In [1]: import numpy as np

In [2]: np.set_printoptions(precision=2, suppress=True, linewidth=100, legacy="1.25")

In [3]: X = np.load("test15.npy")

In [4]: X
Out[4]: 
array([[ 5,  5,  2,  2,  7,  6,  8,  7,  1,  3,  6,  8,  8,  5,  7,  6],
       [10, 10,  4,  4, 14, 12, 16, 14,  2,  6, 12, 16, 16, 10, 14, 12],
       [ 9, 10,  2,  4,  9, 10, 11,  9,  1,  6,  9, 11, 13,  9,  9,  8],
       [ 5,  5,  2,  2,  7,  6,  8,  7,  1,  3,  6,  8,  8,  5,  7,  6],
       [ 5,  5,  2,  2,  7,  6,  8,  7,  1,  3,  6,  8,  8,  5,  7,  6],
       [ 6,  5,  4,  2, 12,  8, 13, 12,  2,  3,  9, 13, 11,  6, 12, 10],
       [ 8, 10,  0,  4,  4,  8,  6,  4,  0,  6,  6,  6, 10,  8,  4,  4],
       [10, 10,  4,  4, 14, 12, 16, 14,  2,  6, 12, 16, 16, 10, 14, 12],
       [10, 10,  4,  4, 14, 12, 16, 14,  2,  6, 12, 16, 16, 10, 14, 12],
       [ 2,  0,  4,  0, 10,  4, 10, 10,  2,  0,  6, 10,  6,  2, 10,  8],
       [ 0,  0,  0,  0,  0,  0,  0,  0,  0,  0,  0,  0,  0,  0,  0,  0],
       [ 2,  0,  4,  0, 10,  4, 10, 10,  2,  0,  6, 10,  6,  2, 10,  8]])

In [5]: np.round(np.trace(np.linalg.pinv(X) @ X), 2)
Out[5]: 2.0

In [6]: np.abs(np.diag(np.linalg.qr(X)[1])) > 1e-9
Out[6]: array([ True,  True, False, False, False, False, False, False, False, False, False, False])

In [7]: print(np.allclose(X[:-1].T @ np.linalg.lstsq(X[:-1].T, X[-1])[0], X[-1]))
True

In [8]: np.unique(X.round(6), axis=0).shape
Out[8]: (7, 16)

In [9]: np.linalg.lstsq(X[:-1].T, X[-1])[2]
Out[9]: 2

In [10]: rank = np.linalg.matrix_rank(X)

In [11]: rank
Out[11]: 2

In [12]: null = np.linalg.svd(X)[2][rank:].T

In [13]: np.linalg.matrix_rank(X.T @ X), np.linalg.matrix_rank(X @ X.T)
Out[13]: (2, 2)

In [14]: np.allclose(X @ null, 0)
Out[14]: True

In [15]: print(null.shape)
(16, 14)

In [16]: [int(np.linalg.matrix_rank(np.delete(X, i, axis=0))) for i in range(12)]
Out[16]: [2, 2, 2, 2, 2, 2, 2, 2, 2, 2, 2, 2]

In [17]: [int(np.linalg.matrix_rank(X[:i])) for i in range(1, len(X) + 1)]
Out[17]: [1, 1, 2, 2, 2, 2, 2, 2, 2, 2, 2, 2]

In [18]: print(np.linalg.matrix_rank(X, rtol=0.1))
2

In [19]: np.linalg.cond(X) > 100
Out[19]: True

In [20]: [round(float(x), 2) for x in np.linalg.svd(X, compute_uv=False)[:3]]
Out[20]: [110.41, 19.24, 0.0]

In [21]: W1 = np.array([[-8, -3, -9],
    ...:     [-1, -7, -1],
    ...:     [-1, 2, 6],
    ...:     [-4, 1, 5],
    ...:     [2, 9, 3],
    ...:     [4, -4, 4],
    ...:     [-8, 0, -7],
    ...:     [-4, 0, 0],
    ...:     [-9, -6, 0],
    ...:     [-3, 8, -9],
    ...:     [-6, -6, -3],
    ...:     [-5, -6, -5],
    ...:     [9, -8, -4],
    ...:     [-3, 1, 6],
    ...:     [-3, 1, 4],
    ...:     [7, -6, 2]])

In [22]: coef = np.array([0, -2, -1])

In [23]: act = np.maximum(X @ W1 + coef, 0)

In [24]: np.linalg.matrix_rank(act)
Out[24]: 0

In [25]: (act > 0).mean(axis=0)
Out[25]: array([0., 0., 0.])

In [26]: basis = np.array([[-2, -2], [2, 2], [-2, 0]])

In [27]: print((act @ basis).round(6).argmax(axis=1))
[0 0 0 0 0 0 0 0 0 0 0 0]

In [28]: print(W1 @ basis)
[[ 28  10]
 [-10 -12]
 [ -6   6]
 [  0  10]
 [  8  14]
 [-24 -16]
 [ 30  16]
 [  8   8]
 [  6   6]
 [ 40  22]
 [  6   0]
 [  8  -2]
 [-26 -34]
 [ -4   8]
 [  0   8]
 [-30 -26]]

In [29]: act @ basis
Out[29]: 
array([[0, 0],
       [0, 0],
       [0, 0],
       [0, 0],
       [0, 0],
       [0, 0],
       [0, 0],
       [0, 0],
       [0, 0],
       [0, 0],
       [0, 0],
       [0, 0]])

In [30]: arr = np.loadtxt("layer7.csv", delimiter=",")

In [31]: arr
Out[31]: 
array([[ 1.,  5.,  5.,  4., -2., -2., -1., -4., -1.],
       [-2.,  5., -4.,  5., -3.,  0., -3., -3.,  5.],
       [ 4., -5., -1., -3., -5., -5., -5.,  2., -1.],
       [ 3.,  2.,  2.,  5.,  3.,  5.,  2., -4., -4.],
       [ 3., -5.,  0.,  5., -4., -3.,  0.,  4.,  3.],
       [ 2., -5., -4.,  3., -4., -3.,  4.,  2., -1.],
       [-4.,  2., -4.,  2., -3., -2.,  3.,  3., -4.],
       [ 1., -3.,  0.,  2.,  4.,  1.,  2., -1.,  4.],
       [ 3.,  0.,  9., -1.,  1., -2.,  2., -1., -6.]])

In [32]: rank = np.linalg.matrix_rank(arr)

In [33]: print(rank)
8

In [34]: null = np.linalg.svd(arr)[2][rank:].T

In [35]: [int(np.linalg.matrix_rank(arr[:i])) for i in range(1, len(arr) + 1)]
Out[35]: [1, 2, 3, 4, 5, 6, 7, 8, 8]

In [36]: [int(np.linalg.matrix_rank(arr[:, :j + 1])) for j in range(9)]
Out[36]: [1, 2, 3, 4, 5, 6, 7, 8, 8]

In [37]: null[:, 0] / null[np.abs(null[:, 0]).round(6).argmax(), 0]
Out[37]: array([ 1.  ,  0.86, -0.35, -0.19,  0.4 , -0.36,  0.27,  0.56,  0.19])

In [38]: print(np.allclose(arr @ null, 0))
True
